$ python -q
>>> import numpy as np
>>> from numpy import linalg as LA
>>> np.set_printoptions(precision=1, suppress=True, linewidth=160)
>>> A = np.loadtxt("sample15.csv", delimiter=",")
>>> A
array([[9., 6., 3., 3., 6., 6., 6., 6.],
       [6., 4., 2., 2., 4., 4., 4., 4.],
       [3., 2., 1., 1., 2., 2., 2., 2.],
       [3., 2., 1., 1., 2., 2., 2., 2.],
       [6., 4., 2., 2., 4., 4., 4., 4.],
       [6., 4., 2., 2., 4., 4., 4., 4.],
       [6., 4., 2., 2., 4., 4., 4., 4.],
       [6., 4., 2., 2., 4., 4., 4., 4.]])
>>> rk = LA.matrix_rank(A)
>>> rk
np.int64(1)
>>> ns = LA.svd(A)[2][rk:].T
>>> ns.shape
(8, 7)
>>> [int(LA.matrix_rank(np.delete(A, i, axis=0))) for i in range(8)]
[1, 1, 1, 1, 1, 1, 1, 1]
>>> [int(LA.matrix_rank(A[:i])) for i in range(1, len(A) + 1)]
[1, 1, 1, 1, 1, 1, 1, 1]
>>> other = np.array([[0]])
>>> cent = np.array([[2, -2, 2, -4], [-3, -5, 5, 4], [-2, -3, 5, -2], [-1, -4, 0, 5]])
>>> J = np.block([[other, np.array([[2, 1, -1, 3]])], [np.zeros((4, 1)), cent]])
>>> J
array([[ 0.,  2.,  1., -1.,  3.],
       [ 0.,  2., -2.,  2., -4.],
       [ 0., -3., -5.,  5.,  4.],
       [ 0., -2., -3.,  5., -2.],
       [ 0., -1., -4.,  0.,  5.]])
>>> r0, v = J[4], J[3]
>>> r0 @ r0
np.float64(42.0)
>>> p = (r0 @ v) / (r0 @ r0) * r0
>>> round(float(LA.norm(r0 + v) ** 2 + LA.norm(r0 - v) ** 2), 1)
168.0
>>> v - p
array([ 0. , -1.9, -2.6,  5. , -2.5])
>>> LA.matrix_rank(np.outer(r0, v))
np.int64(1)
>>> np.outer(r0, v)
array([[  0.,  -0.,  -0.,   0.,  -0.],
       [ -0.,   2.,   3.,  -5.,   2.],
       [ -0.,   8.,  12., -20.,   8.],
       [  0.,  -0.,  -0.,   0.,  -0.],
       [  0., -10., -15.,  25., -10.]])
>>> J[2] @ J[3]
np.float64(38.0)
>>> round(float(LA.norm(J, 1)), 1), round(LA.norm(J, np.inf), 1)
(18.0, np.float64(17.0))
>>> round(LA.norm(J, "nuc"), 1)
np.float64(24.4)
>>> LA.norm(J, axis=1)
array([3.9, 5.3, 8.7, 6.5, 6.5])
>>> round(LA.norm(J, 2), 1)
np.float64(11.0)
>>> LA.norm(J, axis=0)
array([0. , 4.7, 7.4, 7.4, 8.4])
>>> data = np.loadtxt("m.csv", delimiter=",")
>>> data
array([[2., 2., 0., 2.],
       [2., 2., 2., 0.],
       [0., 2., 2., 2.],
       [2., 0., 2., 2.]])
>>> rng = np.random.default_rng(761091)
>>> z = rng.permutation(4)
>>> z
array([1, 0, 2, 3])
>>> other = data[z][:, z]
>>> round(LA.det(other), 1), np.round(LA.det(data[z]), 1)
(np.float64(-48.0), np.float64(48.0))
>>> np.diag(other)
array([2., 2., 2., 2.])
>>> np.trace(other)
np.float64(8.0)
>>> data @ (-1.0) ** np.arange(4)
array([-2.,  2., -2.,  2.])
>>> np.fft.fft(data[0])
array([ 6.+0.j,  2.+0.j, -2.+0.j,  2.+0.j])
>>> np.sort(np.abs(np.fft.fft(data[0]))), np.sort(LA.svd(data, compute_uv=False))
(array([2., 2., 2., 6.]), array([2., 2., 2., 6.]))
>>> np.allclose(A[:-1].T @ LA.lstsq(A[:-1].T, A[-1])[0], A[-1])
True
>>> LA.lstsq(A[:-1].T, A[-1])[2]
np.int32(1)
>>> np.abs(np.diag(LA.qr(A)[1])) > 1e-9
array([ True, False, False, False, False, False, False, False])
>>> m1 = np.load("dump.npy")
>>> m1
array([[0, 0, 9, 2],
       [0, 0, 0, 0],
       [0, 0, 3, 0],
       [9, 0, 6, 0]])
>>> (m1 - m1.T) / 2
array([[ 0. ,  0. ,  4.5, -3.5],
       [ 0. ,  0. ,  0. ,  0. ],
       [-4.5,  0. ,  0. , -3. ],
       [ 3.5,  0. ,  3. ,  0. ]])
>>> np.allclose(m1 @ m1.T, m1.T @ m1)
False
>>> np.allclose(m1, m1.T)
False
>>> np.allclose(m1[:-1].T @ LA.lstsq(m1[:-1].T, m1[-1])[0], m1[-1])
False
>>> round(np.trace(LA.pinv(m1) @ m1), 1)
np.float64(3.0)
>>> np.abs(np.diag(LA.qr(m1)[1])) > 1e-9
array([ True, False,  True,  True])
>>> cent = np.array([[1, 3, 2]])
>>> feats = rng.normal(size=(15, 1)) @ cent + np.array([1, 3, 1])
>>> feats.round(1) + 0
array([[-0.3, -0.8, -1.6],
       [ 0.3,  0.8, -0.4],
       [ 0.1,  0.4, -0.7],
       [-0.5, -1.4, -1.9],
       [ 1.5,  4.5,  2. ],
       [ 1.6,  4.8,  2.2],
       [ 1. ,  3.1,  1.1],
       [ 0.3,  1. , -0.3],
       [ 0.1,  0.3, -0.8],
       [ 1.3,  3.8,  1.5],
       [ 1.3,  3.8,  1.5],
       [ 0.9,  2.7,  0.8],
       [-0.2, -0.7, -1.5],
       [ 1.9,  5.6,  2.7],
       [ 0. , -0.1, -1. ]])
>>> other = LA.inv(data)
>>> round(LA.det(data) * LA.det(other), 1)
np.float64(1.0)
>>> round(float(LA.cond(data)), 1)
3.0
>>> (np.abs(other) > 1e-9).astype(int)
array([[1, 1, 1, 1],
       [1, 1, 1, 1],
       [1, 1, 1, 1],
       [1, 1, 1, 1]])
>>> LA.det(data) * other
array([[-8., -8., 16., -8.],
       [-8., -8., -8., 16.],
       [16., -8., -8., -8.],
       [-8., 16., -8., -8.]])
>>> np.round(data @ other, 1) + 0
array([[1., 0., 0., 0.],
       [0., 1., 0., 0.],
       [0., 0., 1., 0.],
       [0., 0., 0., 1.]])
